$ python -q
>>> import numpy as np
>>> from numpy import linalg as LA
>>> np.set_printoptions(precision=2, suppress=True, linewidth=100, floatmode="fixed")
>>> def rd(a):
...     return np.round(a, 2) + 0
... 
>>> E = np.array([[5, 5, 5, 5, 5, 5],
...     [0, 5, 0, 5, 0, 5],
...     [2, 2, 2, 2, 2, 2],
...     [5, 5, 5, 5, 5, 5],
...     [0, 5, 0, 5, 0, 5],
...     [2, 2, 2, 2, 2, 2]])
>>> Uu, s, VT = LA.svd(E)
>>> np.argmax(s[:-1] / (s[1:] + 1e-6)) + 1
np.int64(2)
>>> M2 = Uu[:, :2] @ np.diag(s[:2]) @ VT[:2]
>>> LA.matrix_rank(E, rtol=0.05)
np.int64(2)
>>> rd(np.abs(E - M2).max())
np.float64(0.0)
>>> rd(M2)
array([[5.00, 5.00, 5.00, 5.00, 5.00, 5.00],
       [0.00, 5.00, 0.00, 5.00, 0.00, 5.00],
       [2.00, 2.00, 2.00, 2.00, 2.00, 2.00],
       [5.00, 5.00, 5.00, 5.00, 5.00, 5.00],
       [0.00, 5.00, 0.00, 5.00, 0.00, 5.00],
       [2.00, 2.00, 2.00, 2.00, 2.00, 2.00]])
>>> rd(LA.norm(E - M2) / LA.norm(E))
np.float64(0.0)
>>> LA.matrix_rank(M2)
np.int64(2)
>>> W0 = np.load("test17.npy")
>>> W0
array([[ 0.00,  0.00,  0.00,  0.00,  0.00,  0.00,  0.00],
       [ 0.00,  0.00, -1.00, -1.00,  0.00, -1.00, -1.00],
       [ 0.00, -1.00,  0.00, -1.00,  0.00, -1.00, -1.00],
       [ 0.00, -1.00, -1.00,  0.00,  0.00, -1.00, -1.00],
       [ 0.00,  0.00,  0.00,  0.00,  0.00,  0.00,  0.00],
       [ 0.00, -1.00, -1.00, -1.00,  0.00,  0.00, -1.00],
       [ 0.00, -1.00, -1.00, -1.00,  0.00, -1.00,  0.00]])
>>> [round(float(x), 2) for x in LA.svd(W0, compute_uv=False)[:3]]
[4.0, 1.0, 1.0]
>>> LA.matrix_rank(W0, rtol=0.1)
np.int64(5)
>>> r = LA.matrix_rank(W0)
>>> r
np.int64(5)
>>> ns = LA.svd(W0)[2][r:].T
>>> rd(W0 @ ns)
array([[0.00, 0.00],
       [0.00, 0.00],
       [0.00, 0.00],
       [0.00, 0.00],
       [0.00, 0.00],
       [0.00, 0.00],
       [0.00, 0.00]])
>>> [int(LA.matrix_rank(W0[:i])) for i in range(1, len(W0) + 1)]
[0, 1, 2, 3, 3, 4, 5]
>>> LA.matrix_rank(W0.T @ W0), LA.matrix_rank(W0 @ W0.T)
(np.int64(5), np.int64(5))
>>> ns.shape
(7, 2)
>>> rng = np.random.default_rng(827819)
>>> idx = rng.permutation(7)
>>> idx
array([4, 1, 5, 2, 6, 0, 3])
>>> M2 = W0[idx][:, idx]
>>> np.trace(M2)
np.float64(0.0)
>>> rd(np.trace(LA.pinv(W0) @ W0))
np.float64(5.0)
>>> np.unique(W0.round(6), axis=0).shape
(6, 7)
>>> mat = np.array([[-9, -6, -2, -8], [-3, 2, 3, 5], [-5, -1, -8, 3], [0, -1, 3, 1]])
>>> M2 = np.array([[3, -2], [-5, -6]])
>>> cent = np.kron(M2, mat)
>>> rd(LA.norm(cent, 2)), rd(LA.norm(M2, 2) * LA.norm(mat, 2))
(np.float64(113.04), np.float64(113.04))
>>> C2 = mat.T @ mat
>>> rd(LA.eigvalsh(C2)[::-1])
array([208.84,  88.32,  42.45,   2.39])
>>> LA.matrix_rank(C2)
np.int64(4)
>>> O, R = LA.qr(mat)
>>> rd(O.T @ O)
array([[1.00, 0.00, 0.00, 0.00],
       [0.00, 1.00, 0.00, 0.00],
       [0.00, 0.00, 1.00, 0.00],
       [0.00, 0.00, 0.00, 1.00]])
>>> rd(np.trace(O @ O.T))
np.float64(4.0)
>>> np.allclose(R.T @ R, mat.T @ mat)
True
>>> rd(abs(R[0, 0])), rd(LA.norm(mat[:, 0]))
(np.float64(10.72), np.float64(10.72))
>>> O.shape, R.shape
((4, 4), (4, 4))
>>> rd(np.abs(np.diag(R)))
array([10.72,  4.19,  8.07,  3.77])
>>> x0 = np.array([2, -1, 0, -1])
>>> target = mat @ x0
>>> beta, lr = np.zeros(4), 1 / LA.norm(mat, 2) ** 2
>>> for i in range(150):
...     beta -= lr * mat.T @ (mat @ beta - target)
...     if i % 50 == 0: print(i, round(LA.norm(mat @ beta - target), 2))
... 
0 11.69
50 0.87
100 0.49
>>> rd(beta)
array([ 1.95, -0.84, -0.01, -1.07])
>>> LA.matrix_power(mat, 3)
array([[-1097,  -570,    86,  -608],
       [ -111,   -59,   150,    79],
       [-1291,  -556,  -675,  -285],
       [  246,    79,   213,    -1]])
>>> (mat + mat.T) / 2
array([[-9.00, -4.50, -3.50, -4.00],
       [-4.50,  2.00,  1.00,  2.00],
       [-3.50,  1.00, -8.00,  3.00],
       [-4.00,  2.00,  3.00,  1.00]])
>>> np.trace(mat)
np.int64(-14)
>>> LA.determinant(mat)
Traceback (most recent call last):
  File "<python-input-53>", line 1, in <module>
    LA.determinant(mat)
    ^^^^^^^^^^^^^^
AttributeError: module 'numpy.linalg' has no attribute 'determinant'
>>> mat.inv()
Traceback (most recent call last):
  File "<python-input-54>", line 1, in <module>
    mat.inv()
    ^^^^^^^
AttributeError: 'numpy.ndarray' object has no attribute 'inv'
>>> rd(LA.det(mat))
np.float64(1367.0)
>>> data = np.loadtxt("mat.csv", delimiter=",")
>>> data
array([[ 0.00,  0.01,  0.10],
       [ 0.00,  0.07, -0.20],
       [-1.70,  1.71,  0.70],
       [-0.80,  0.81,  0.20],
       [-1.20,  1.25,  0.20],
       [-0.50,  0.45, -1.00],
       [ 0.20, -0.17, -0.80],
       [-1.00,  1.06,  0.00],
       [ 0.40, -0.48,  0.90],
       [ 0.70, -0.69,  0.20],
       [-1.50,  1.53, -1.20],
       [ 1.70, -1.78,  0.30],
       [-0.70,  0.68, -0.80],
       [-0.40,  0.41,  0.30],
       [ 0.10, -0.11,  0.00],
       [ 0.60, -0.70,  2.00],
       [ 1.30, -1.32,  0.60],
       [ 1.30, -1.26,  0.50],
       [ 0.30, -0.36, -0.30],
       [ 0.60, -0.61,  1.60],
       [ 0.50, -0.57, -0.10],
       [ 0.60, -0.59,  0.70],
       [ 0.00, -0.04,  1.00],
       [-0.40,  0.35, -0.90],
       [ 0.00, -0.03, -0.70],
       [-0.40,  0.36,  0.90],
       [-0.10,  0.15, -1.20],
       [ 1.00, -1.05,  0.80],
       [-1.20,  1.20,  0.50],
       [ 0.60, -0.59, -0.50],
       [-1.10,  1.13, -0.10]])
>>> C2 = np.cov(data, rowvar=False)
>>> np.argsort(-data.std(axis=0).round(6), kind="stable")
array([1, 0, 2])
>>> C2.shape
(3, 3)
>>> rd(data.std(axis=0))
array([0.84, 0.86, 0.77])
>>> rd(np.polyfit(data[:, 2], data[:, 0], 1))
array([ 0.33, -0.08])
>>> F = np.array([[1, 2, 3], [4, 4, 3], [4, 5, 0], [0, 3, 2], [5, 0, 4], [1, 5, 0]])
>>> idx = rng.permutation(3)
>>> M2 = F[:, idx] * rng.choice([-1, 1], 3)
>>> M2
array([[-3, -1,  2],
       [-3, -4,  4],
       [ 0, -4,  5],
       [-2,  0,  3],
       [-4, -5,  0],
       [ 0, -1,  5]])
>>> Uu, _, VT = LA.svd(F.T @ M2)
>>> rd(Uu @ VT)
array([[ 0.00, -1.00,  0.00],
       [ 0.00,  0.00,  1.00],
       [-1.00,  0.00,  0.00]])
>>> rd(LA.lstsq(F, M2)[0])
array([[ 0.00, -1.00,  0.00],
       [ 0.00,  0.00,  1.00],
       [-1.00,  0.00,  0.00]])
>>> M2 = F / np.sqrt((F ** 2).mean(axis=1, keepdims=True))
>>> LA.matrix_rank(F - F.mean(axis=1, keepdims=True))
np.int64(2)
>>> LA.matrix_rank(M2) == LA.matrix_rank(F)
np.True_
>>> rd(LA.norm(M2, axis=1))
array([1.73, 1.73, 1.73, 1.73, 1.73, 1.73])
>>> M2 = np.c_[F[:, :1] @ np.array([[3]]), np.array([1, 3, 1, 7, 2, 2])]
>>> M2
array([[ 3,  1],
       [12,  3],
       [12,  1],
       [ 0,  7],
       [15,  2],
       [ 3,  2]])
>>> rd(LA.norm(LA.qr(F)[0].T @ M2, axis=0) ** 2 / ((M2 ** 2).sum(axis=0) + 1e-12))
array([1.00, 0.74])
>>> rd(LA.norm(M2 - F @ LA.lstsq(F, M2)[0], axis=0))
array([0.00, 4.24])
>>> M2 = F[0, 0] * F[1:] - np.outer(F[1:, 0], F[0])
>>> M2
array([[  0,  -4,  -9],
       [  0,  -3, -12],
       [  0,   3,   2],
       [  0, -10, -11],
       [  0,   3,  -3]])
>>> F[:, 0] / F[0, 0]
array([1.00, 4.00, 4.00, 0.00, 5.00, 1.00])
>>> t = np.sort(rng.uniform(-2, 2, 16))
>>> A = np.c_[t, t ** 2, t ** 3] @ np.array([[3, 2, 2], [0, 3, 0], [3, 0, 2]])
>>> rd(A)
array([[-26.16,   7.00, -17.44],
       [-25.10,   6.72, -16.73],
       [-22.40,   5.98, -14.93],
       [-10.79,   2.56,  -7.19],
       [ -1.82,  -0.26,  -1.21],
       [ -1.10,  -0.33,  -0.73],
       [ -1.07,  -0.33,  -0.72],
       [ -0.53,  -0.26,  -0.36],
       [  0.00,   0.00,   0.00],
       [  3.23,   2.95,   2.15],
       [  5.40,   4.59,   3.60],
       [  6.90,   5.59,   4.60],
       [  7.12,   5.72,   4.75],
       [ 11.76,   8.34,   7.84],
       [ 13.92,   9.41,   9.28],
       [ 22.29,  13.08,  14.86]])
>>> np.abs(np.diag(LA.qr(A)[1])) > 1e-9
array([ True,  True, False])
>>> LA.lstsq(A[:-1].T, A[-1])[2]
np.int32(2)
>>> np.allclose(A[:-1].T @ LA.lstsq(A[:-1].T, A[-1])[0], A[-1])
True
>>> J = np.load("x.npy")
>>> J
array([[5.00, 0.00, 0.00],
       [0.00, 5.00, 0.00],
       [0.00, 0.00, 5.00]])
>>> L = LA.cholesky(J)
>>> LA.eigvalsh(J).min() > 0
np.True_
>>> rd(L @ L.T)
array([[5.00, 0.00, 0.00],
       [0.00, 5.00, 0.00],
       [0.00, 0.00, 5.00]])
>>> rd(np.prod(np.diag(L)) ** 2), rd(LA.det(J))
(np.float64(125.0), np.float64(125.0))
>>> rd(L)
array([[2.24, 0.00, 0.00],
       [0.00, 2.24, 0.00],
       [0.00, 0.00, 2.24]])
>>> ev, V = LA.eigh(J)
>>> V @ np.diag(ev) @ V.T
array([[5.00, 0.00, 0.00],
       [0.00, 5.00, 0.00],
       [0.00, 0.00, 5.00]])
>>> np.unique(ev.round(6) + 0, return_counts=True)[1]
array([3])
>>> V.T @ V
array([[1.00, 0.00, 0.00],
       [0.00, 1.00, 0.00],
       [0.00, 0.00, 1.00]])
>>> V.T @ J @ V
array([[5.00, 0.00, 0.00],
       [0.00, 5.00, 0.00],
       [0.00, 0.00, 5.00]])
>>> ev
array([5.00, 5.00, 5.00])
